$ python3 -q
>>> import numpy as np
>>> np.set_printoptions(precision=3, suppress=True, linewidth=160, floatmode="fixed")
>>> def rnd(a):
...     return np.round(a, 3) + 0
... 
>>> W0 = np.load("w.npy")
>>> rnd(W0)
array([[  7.432, -21.961,  13.271,  22.792,  23.421, -20.502,  17.370, -21.130,  10.352,  21.333, -23.769,   3.413,  -9.375],
       [  6.831, -20.470,  12.128,  21.039,  21.794, -19.146,  15.775, -19.902,   9.480,  19.715, -22.225,   3.696,  -8.294],
       [  6.064, -18.508,  10.641,  18.750,  19.652, -17.364,  13.708, -18.265,   8.352,  17.606, -20.189,   4.021,  -6.914],
       [  4.265, -13.569,   7.011,  13.110,  14.256, -12.883,   8.706, -14.029,   5.638,  12.423, -15.037,   4.542,  -3.710],
       [  3.650, -11.723,   5.710,  11.057,  12.238, -11.208,   6.933, -12.390,   4.680,  10.542, -13.098,   4.598,  -2.639],
       [  3.369, -10.842,   5.102,  10.090,  11.275, -10.408,   6.110, -11.594,   4.236,   9.657, -12.168,   4.590,  -2.157],
       [  3.126, -10.053,   4.567,   9.233,  10.413,  -9.692,   5.389, -10.872,   3.846,   8.873, -11.334,   4.562,  -1.746],
       [  3.068,  -9.863,   4.440,   9.028,  10.206,  -9.520,   5.218, -10.697,   3.754,   8.685, -11.133,   4.552,  -1.649],
       [  2.988,  -9.596,   4.262,   8.741,   9.914,  -9.278,   4.979, -10.451,   3.625,   8.423, -10.850,   4.536,  -1.516],
       [  2.874,  -9.211,   4.007,   8.329,   9.494,  -8.928,   4.638, -10.093,   3.440,   8.046, -10.441,   4.507,  -1.328],
       [  1.935,  -5.737,   1.848,   4.738,   5.715,  -5.759,   1.805,  -6.736,   1.891,   4.760,  -6.715,   3.932,   0.085],
       [  1.741,  -4.934,   1.398,   3.951,   4.848,  -5.019,   1.235,  -5.917,   1.570,   4.037,  -5.839,   3.691,   0.319],
       [  1.189,  -2.507,   0.249,   1.738,   2.272,  -2.742,  -0.132,  -3.277,   0.719,   1.972,  -3.130,   2.551,   0.674],
       [  1.083,  -2.071,   0.096,   1.378,   1.824,  -2.317,  -0.288,  -2.763,   0.590,   1.625,  -2.626,   2.249,   0.658],
       [  1.080,  -2.058,   0.092,   1.368,   1.811,  -2.306,  -0.292,  -2.749,   0.586,   1.615,  -2.612,   2.240,   0.657],
       [  1.041,  -1.905,   0.044,   1.246,   1.656,  -2.155,  -0.336,  -2.564,   0.543,   1.496,  -2.433,   2.124,   0.644],
       [  0.958,  -1.599,  -0.039,   1.010,   1.350,  -1.848,  -0.406,  -2.189,   0.459,   1.259,  -2.071,   1.873,   0.602],
       [  0.745,  -0.973,  -0.147,   0.562,   0.750,  -1.196,  -0.445,  -1.384,   0.299,   0.785,  -1.309,   1.270,   0.448],
       [  0.742,  -0.965,  -0.148,   0.557,   0.743,  -1.188,  -0.445,  -1.373,   0.297,   0.780,  -1.299,   1.262,   0.445],
       [  0.695,  -0.857,  -0.155,   0.486,   0.645,  -1.070,  -0.432,  -1.228,   0.270,   0.698,  -1.163,   1.142,   0.408],
       [  0.172,  -0.129,  -0.057,   0.065,   0.072,  -0.187,  -0.117,  -0.194,   0.058,   0.122,  -0.190,   0.193,   0.068],
       [ -0.023,   0.015,   0.008,  -0.007,  -0.007,   0.022,   0.015,   0.022,  -0.008,  -0.015,   0.022,  -0.022,  -0.007],
       [ -1.091,   0.440,   0.308,  -0.261,  -0.090,   0.789,   0.562,   0.618,  -0.391,  -0.611,   0.714,  -0.556,  -0.062],
       [ -1.476,   0.535,   0.382,  -0.350,  -0.070,   0.999,   0.686,   0.719,  -0.547,  -0.814,   0.880,  -0.596,   0.017],
       [ -1.717,   0.588,   0.419,  -0.409,  -0.054,   1.122,   0.748,   0.768,  -0.649,  -0.943,   0.974,  -0.596,   0.083],
       [ -2.606,   0.771,   0.507,  -0.657,   0.007,   1.549,   0.885,   0.885,  -1.050,  -1.435,   1.285,  -0.478,   0.422],
       [ -2.685,   0.787,   0.511,  -0.682,   0.012,   1.586,   0.891,   0.892,  -1.087,  -1.481,   1.311,  -0.460,   0.458],
       [ -3.448,   0.939,   0.528,  -0.936,   0.055,   1.933,   0.910,   0.943,  -1.460,  -1.929,   1.555,  -0.244,   0.841],
       [ -3.863,   1.024,   0.521,  -1.087,   0.072,   2.120,   0.893,   0.961,  -1.671,  -2.183,   1.684,  -0.098,   1.075],
       [ -4.146,   1.083,   0.510,  -1.196,   0.081,   2.247,   0.871,   0.970,  -1.818,  -2.360,   1.772,   0.012,   1.242],
       [ -4.309,   1.117,   0.501,  -1.260,   0.085,   2.320,   0.856,   0.974,  -1.904,  -2.463,   1.822,   0.078,   1.342],
       [ -4.882,   1.241,   0.460,  -1.496,   0.095,   2.577,   0.782,   0.986,  -2.211,  -2.832,   2.000,   0.327,   1.707],
       [-12.147,   3.218,  -1.036,  -5.423,  -0.441,   5.996,  -1.703,   1.014,  -6.592,  -8.201,   4.459,   4.707,   7.556],
       [-12.266,   3.256,  -1.071,  -5.498,  -0.458,   6.055,  -1.760,   1.015,  -6.669,  -8.297,   4.502,   4.790,   7.664],
       [-12.319,   3.273,  -1.086,  -5.531,  -0.465,   6.081,  -1.785,   1.015,  -6.703,  -8.339,   4.522,   4.826,   7.712],
       [-13.228,   3.569,  -1.362,  -6.113,  -0.602,   6.535,  -2.232,   1.025,  -7.295,  -9.079,   4.862,   5.467,   8.545],
       [-14.053,   3.845,  -1.623,  -6.653,  -0.737,   6.952,  -2.656,   1.037,  -7.838,  -9.760,   5.177,   6.059,   9.313],
       [-14.435,   3.975,  -1.747,  -6.906,  -0.803,   7.147,  -2.857,   1.043,  -8.091, -10.078,   5.324,   6.336,   9.673],
       [-19.269,   5.729,  -3.481, -10.293,  -1.782,   9.676,  -5.647,   1.165, -11.375, -14.240,   7.278,   9.977,  14.391],
       [-20.047,   6.028,  -3.784, -10.864,  -1.963,  10.094,  -6.132,   1.193, -11.916, -14.930,   7.606,  10.583,  15.174],
       [-26.516,   8.669,  -6.505, -15.842,  -3.667,  13.672, -10.466,   1.497, -16.510, -20.845,  10.461,  15.764,  21.891],
       [-29.406,   9.925,  -7.816, -18.176,  -4.527,  15.322, -12.547,   1.673, -18.611, -23.574,  11.801,  18.148,  24.986],
       [-31.215,  10.731,  -8.663, -19.666,  -5.093,  16.369, -13.886,   1.795, -19.939, -25.304,  12.657,  19.655,  26.947],
       [-31.909,  11.044,  -8.992, -20.243,  -5.315,  16.773, -14.408,   1.845, -20.451, -25.973,  12.989,  20.238,  27.705],
       [-32.296,  11.220,  -9.177, -20.567,  -5.440,  16.999, -14.700,   1.873, -20.737, -26.346,  13.175,  20.563,  28.128]])
>>> rnd(W0[5] @ W0[33])
np.float64(-385.971)
>>> rnd(np.linalg.norm(W0[5] - W0[33]))
np.float64(46.578)
>>> rnd(np.linalg.norm(W0, 1)), rnd(np.linalg.norm(W0, np.inf))
(np.float64(366.482), np.float64(221.221))
>>> rnd(np.linalg.norm(W0, 2))
np.float64(192.257)
